% python3 -q
>>> import numpy as np
>>> np.set_printoptions(precision=1, suppress=True, linewidth=100)
>>> rd = lambda a: np.round(a, 1) + 0
>>> rng = np.random.default_rng(663525)
>>> K = np.eye(3, dtype=int)[rng.permutation(3)]
>>> print(K)
[[0 0 1]
 [0 1 0]
 [1 0 0]]
>>> # equal to its transpose
>>> blk = np.stack([K, -2 * K, K[::-1]])
>>> print(blk.sum(axis=0))
[[ 1  0 -1]
 [ 0  0  0]
 [-1  0  1]]
>>> print(np.linalg.matrix_rank(blk))
[3 3 3]
>>> print(rd(np.linalg.det(blk)))
[-1.  8.  1.]
>>> print((blk @ K.T).shape)
(3, 3, 3)
>>> print(np.linalg.matrix_power(K, 2))
[[1 0 0]
 [0 1 0]
 [0 0 1]]
>>> p = np.eye(3)[2]
>>> for _ in range(6):
...     p = p @ K
...     print(p.round(1))
... 
[1. 0. 0.]
[0. 0. 1.]
[1. 0. 0.]
[0. 0. 1.]
[1. 0. 0.]
[0. 0. 1.]
>>> proj = np.triu(np.array([[-1, -1, 1], [-3, -1, -1], [2, -1, -3]]), 1) + np.eye(3)
>>> Y = proj @ K @ np.linalg.inv(proj)
>>> print(Y)
[[ 1.  0.  0.]
 [-1.  0.  1.]
 [ 1.  1.  0.]]
>>> print(np.poly(Y))
[ 1. -1. -1.  1.]
>>> x = np.array([-2, -4, 0])
>>> y = Y @ x
>>> print(y)
[-2.  2. -6.]
>>> print(rd(np.linalg.solve(Y, -3 * y)))
[ 6. 12.  0.]
>>> print(rd(np.linalg.solve(Y, y)))
[-2. -4.  0.]
>>> print(rd(np.linalg.solve(Y, Y[:, 1])))
[0. 1. 0.]
>>> print(np.trace(K))
1
>>> print(rd(np.abs(np.linalg.eigvals(K)).max()))
1.0
>>> E = np.load("mat.npy")
>>> print(E)
[[  7 -10   5  -2  -4   2   3]
 [-10  24  -8   0   4  -6  -2]
 [  5  -8  13   0 -14   9   1]
 [ -2   0   0   8  -3   0  -2]
 [ -4   4 -14  -3  18  -9  -1]
 [  2  -6   9   0  -9   8   1]
 [  3  -2   1  -2  -1   1  17]]
>>> # equal to its transpose
>>> Y = E / np.sqrt((E ** 2).mean(axis=1, keepdims=True))
>>> print(np.linalg.matrix_rank(E - E.mean(axis=1, keepdims=True)))
6
>>> print(rd(Y[5]))
[ 0.3 -1.   1.5  0.  -1.5  1.3  0.2]
>>> print([round(float(x), 1) for x in np.linalg.svd(E, compute_uv=False)[:3]])
[45.0, 21.4, 16.7]
>>> print(np.argsort(-np.linalg.norm(E, axis=0).round(6), kind="stable")[:3])
[1 4 2]
>>> print(np.linalg.cond(E) > 100)
True
>>> U, sv, vt = np.linalg.svd(E, full_matrices=False)
>>> print(U.shape, sv.shape, vt.shape)
(7, 7) (7,) (7, 7)
>>> print(np.allclose(U * sv @ vt, E))
True
>>> print(rd(U.T @ E @ vt.T))
[[45.   0.   0.   0.   0.   0.   0. ]
 [ 0.  21.4  0.   0.   0.   0.   0. ]
 [ 0.   0.  16.7  0.   0.   0.   0. ]
 [ 0.   0.   0.   8.1  0.   0.   0. ]
 [ 0.   0.   0.   0.   3.7  0.   0. ]
 [ 0.   0.   0.   0.   0.   0.2  0. ]
 [ 0.   0.   0.   0.   0.   0.   0. ]]
>>> print(rd(np.abs(vt[0])))
[0.3 0.5 0.5 0.  0.5 0.3 0.1]
>>> print(rd(vt @ vt.T))
[[1. 0. 0. 0. 0. 0. 0.]
 [0. 1. 0. 0. 0. 0. 0.]
 [0. 0. 1. 0. 0. 0. 0.]
 [0. 0. 0. 1. 0. 0. 0.]
 [0. 0. 0. 0. 1. 0. 0.]
 [0. 0. 0. 0. 0. 1. 0.]
 [0. 0. 0. 0. 0. 0. 1.]]
>>> print(np.abs(U[:, 0]).round(6).argmax())
1
>>> evals, vecs = np.linalg.eigh(E)
>>> print(rd(np.linalg.eigvalsh(E @ E)))
[   0.     0.    13.9   64.9  278.3  457.1 2024.8]
>>> print(rd(np.linalg.svd(E, compute_uv=False)))
[45.  21.4 16.7  8.1  3.7  0.2  0. ]
>>> print(np.unique(evals.round(6) + 0, return_counts=True)[1])
[1 1 1 1 1 1 1]
>>> print(rd(np.abs(vecs[:, -1])))
[0.3 0.5 0.5 0.  0.5 0.3 0.1]
>>> print(rd(vecs.T @ E @ vecs))
[[ 0.   0.   0.   0.   0.   0.   0. ]
 [ 0.   0.2  0.   0.   0.   0.   0. ]
 [ 0.   0.   3.7  0.   0.   0.   0. ]
 [ 0.   0.   0.   8.1  0.   0.   0. ]
 [ 0.   0.   0.   0.  16.7  0.   0. ]
 [ 0.   0.   0.   0.   0.  21.4  0. ]
 [ 0.   0.   0.   0.   0.   0.  45. ]]
>>> print(rd(vecs.T @ vecs))
[[1. 0. 0. 0. 0. 0. 0.]
 [0. 1. 0. 0. 0. 0. 0.]
 [0. 0. 1. 0. 0. 0. 0.]
 [0. 0. 0. 1. 0. 0. 0.]
 [0. 0. 0. 0. 1. 0. 0.]
 [0. 0. 0. 0. 0. 1. 0.]
 [0. 0. 0. 0. 0. 0. 1.]]
>>> Y = np.array([[-2, 0, -1, 4], [5, 5, -3, 5], [4, -4, -4, 5], [2, 5, 1, -3]])
>>> F = np.tril(Y)
>>> print(F)
[[-2  0  0  0]
 [ 5  5  0  0]
 [ 4 -4 -4  0]
 [ 2  5  1 -3]]
>>> x = np.array([1, 1, 2])
>>> print(K @ np.ones(3))
[1. 1. 1.]
>>> print(K @ (2 * x))
[4 2 2]
>>> print((K @ x).argmax())
0
>>> print(K * x)
[[0 0 2]
 [0 1 0]
 [1 0 0]]
>>> print(K @ x)
[2 1 1]
>>> A = np.load("out5.npy")
>>> print(A)
[[4 1 2 2 0]
 [1 0 3 3 3]
 [2 3 4 2 0]
 [2 3 2 4 2]
 [0 3 0 2 4]]
>>> print(np.kron(np.eye(2, dtype=int), A))
[[4 1 2 2 0 0 0 0 0 0]
 [1 0 3 3 3 0 0 0 0 0]
 [2 3 4 2 0 0 0 0 0 0]
 [2 3 2 4 2 0 0 0 0 0]
 [0 3 0 2 4 0 0 0 0 0]
 [0 0 0 0 0 4 1 2 2 0]
 [0 0 0 0 0 1 0 3 3 3]
 [0 0 0 0 0 2 3 4 2 0]
 [0 0 0 0 0 2 3 2 4 2]
 [0 0 0 0 0 0 3 0 2 4]]
>>> print(rd(np.linalg.eigvals(A).sum().real))
16.0
>>> print(rd(np.linalg.det(A[::-1])))
-368.0
>>> print(rd(np.linalg.det(2 * A)), rd(np.linalg.det(A)))
-11776.0 -368.0
>>> print(rd(np.poly(A)))
[   1.  -16.   52.   96. -488.  368.]
>>> print(rd(np.linalg.eigvals(A)))
[10.6  4.9  2.3  1.1 -2.9]
>>> Y = np.array([[-4], [5], [-3], [-4]])
>>> arr = np.block([[np.zeros((4, 4)), Y], [Y.T, np.zeros((1, 1))]])
>>> print(arr)
[[ 0.  0.  0.  0. -4.]
 [ 0.  0.  0.  0.  5.]
 [ 0.  0.  0.  0. -3.]
 [ 0.  0.  0.  0. -4.]
 [-4.  5. -3. -4.  0.]]
>>> # rows and columns are dependent
>>> print(np.linalg.lstsq(arr[:-1].T, arr[-1])[2])
1
>>> print(np.unique(arr.round(6), axis=0).shape)
(4, 5)
>>> print(np.allclose(arr[:-1].T @ np.linalg.lstsq(arr[:-1].T, arr[-1])[0], arr[-1]))
False
>>> print(np.abs(np.diag(np.linalg.qr(arr)[1])) > 1e-9)
[ True False False False  True]
>>> print(rd(np.linalg.det(arr.T)))
0.0
>>> z = rng.permutation(5)
>>> print(z)
[3 2 0 1 4]
>>> Y = arr[z][:, z]
>>> print(rd(np.sort(np.abs(np.linalg.eigvals(Y)))))
[0.  0.  0.  8.1 8.1]
>>> print(Y)
[[ 0.  0.  0.  0. -4.]
 [ 0.  0.  0.  0. -3.]
 [ 0.  0.  0.  0. -4.]
 [ 0.  0.  0.  0.  5.]
 [-4. -3. -4.  5.  0.]]
>>> U, sv, vt = np.linalg.svd(arr)
>>> vecs = vt[:(sv > 1e-8).sum()]
>>> x = arr[3] + 5 * arr[0] + rng.integers(2) * np.eye(5)[4]
>>> print(x)
[  0.   0.   0.   0. -24.]
>>> print(rd(np.linalg.norm(x - vecs.T @ vecs @ x)))
0.0
>>> print(np.linalg.matrix_rank(np.vstack([arr, x])))
2
>>> f = np.array([2, -1])
>>> print(np.array([np.convolve(row, f, "same") for row in arr]))
[[  0.   0.   0.   0.  -8.]
 [  0.   0.   0.   0.  10.]
 [  0.   0.   0.   0.  -6.]
 [  0.   0.   0.   0.  -8.]
 [ -8.  14. -11.  -5.   4.]]
>>> print(np.cross(arr[1, :3], arr[2, :3]))
[0. 0. 0.]
>>> print(np.convolve(arr[1], f))
[ 0.  0.  0.  0. 10. -5.]
>>> f = np.array([-2, -1, 2, -3, 2, -1, -2]) + 0.5
>>> data = np.eye(7) - 2 * np.outer(f, f) / (f @ f)
>>> print(rd(data))
[[ 0.8 -0.1  0.3 -0.3  0.3 -0.1 -0.2]
 [-0.1  1.   0.1 -0.1  0.1  0.  -0.1]
 [ 0.3  0.1  0.5  0.5 -0.5  0.1  0.3]
 [-0.3 -0.1  0.5  0.5  0.5 -0.1 -0.3]
 [ 0.3  0.1 -0.5  0.5  0.5  0.1  0.3]
 [-0.1  0.   0.1 -0.1  0.1  1.  -0.1]
 [-0.2 -0.1  0.3 -0.3  0.3 -0.1  0.8]]
>>> Y = data / np.linalg.norm(data, axis=1, keepdims=True)
>>> G = Y @ Y.T
>>> print(np.degrees(np.arccos(np.clip(G[1, 5], -1, 1))))
90.0
>>> print((np.abs(G) > 0.9).astype(int))
[[1 0 0 0 0 0 0]
 [0 1 0 0 0 0 0]
 [0 0 1 0 0 0 0]
 [0 0 0 1 0 0 0]
 [0 0 0 0 1 0 0]
 [0 0 0 0 0 1 0]
 [0 0 0 0 0 0 1]]
>>> print(np.argwhere(np.triu(np.abs(G) > 0.95, 1)))
[]
>>> print((G - 2 * np.eye(7)).round(6).argmax(axis=1))
[1 0 0 0 0 0 0]
>>> t = np.radians(72)
>>> r_ = np.eye(7)
>>> r_[5, 5] = r_[1, 1] = np.cos(t)
>>> r_[5, 1], r_[1, 5] = -np.sin(t), np.sin(t)
>>> print(rd(r_))
[[ 1.   0.   0.   0.   0.   0.   0. ]
 [ 0.   0.3  0.   0.   0.   1.   0. ]
 [ 0.   0.   1.   0.   0.   0.   0. ]
 [ 0.   0.   0.   1.   0.   0.   0. ]
 [ 0.   0.   0.   0.   1.   0.   0. ]
 [ 0.  -1.   0.   0.   0.   0.3  0. ]
 [ 0.   0.   0.   0.   0.   0.   1. ]]
>>> Y = data @ r_.T
>>> print(np.allclose(np.linalg.norm(data, axis=1), np.linalg.norm(Y, axis=1)))
True
>>> print(np.allclose(data @ data.T, Y @ Y.T))
True
>>> print(rd(np.linalg.svd(data, compute_uv=False)), rd(np.linalg.svd(Y, compute_uv=False)))
[1. 1. 1. 1. 1. 1. 1.] [1. 1. 1. 1. 1. 1. 1.]
>>> z = rng.permutation(7)
>>> Y = r_[:, z] * rng.choice([-1, 1], 7)
>>> print(rd(Y))
[[ 0.   0.   0.   0.   0.  -1.   0. ]
 [ 0.   0.   0.3  0.   0.   0.   1. ]
 [ 0.   0.   0.   1.   0.   0.   0. ]
 [-1.   0.   0.   0.   0.   0.   0. ]
 [ 0.   1.   0.   0.   0.   0.   0. ]
 [ 0.   0.  -1.   0.   0.   0.   0.3]
 [ 0.   0.   0.   0.   1.   0.   0. ]]
>>> U, _, vt = np.linalg.svd(r_.T @ Y)
>>> print(z)
[3 4 1 2 6 0 5]
>>> print(rd(U @ vt))
[[ 0.  0.  0.  0.  0. -1.  0.]
 [ 0.  0.  1.  0.  0.  0.  0.]
 [ 0.  0.  0.  1.  0.  0.  0.]
 [-1.  0.  0.  0.  0.  0.  0.]
 [ 0.  1.  0.  0.  0.  0.  0.]
 [ 0.  0.  0.  0.  0.  0.  1.]
 [ 0.  0.  0.  0.  1.  0.  0.]]
>>> feats = np.load("w.npy")
>>> print(feats)
[[-1 -2  1  0  2  2]
 [ 0  2  2  2  2  2]
 [-1  1 -2 -1  0  2]
 [ 1  1 -2  0  1  2]
 [ 2 -1 -2 -1 -2  0]
 [ 2 -2 -1  1 -2  1]]
>>> f, g = feats[0], feats[5]
>>> print(f @ g)
-1
>>> p = (f @ g) / (f @ f) * f
>>> print(np.linalg.matrix_rank(np.outer(f, g)))
1
>>> print(rd(np.linalg.norm(f + g) ** 2 + np.linalg.norm(f - g) ** 2))
58.0
>>> mat = np.array([[0, -5, -3], [0, 0, -5], [0, 0, 0]])
>>> print(mat)
[[ 0 -5 -3]
 [ 0  0 -5]
 [ 0  0  0]]
>>> # rank 2
>>> U, sv, vt = np.linalg.svd(mat)
>>> vecs = vt[:(sv > 1e-8).sum()]
>>> x = mat[1] + -2 * mat[0] + rng.integers(2) * np.eye(3)[2]
>>> print(x)
[ 0. 10.  2.]
>>> print(rd(vecs.T @ vecs))
[[0. 0. 0.]
 [0. 1. 0.]
 [0. 0. 1.]]
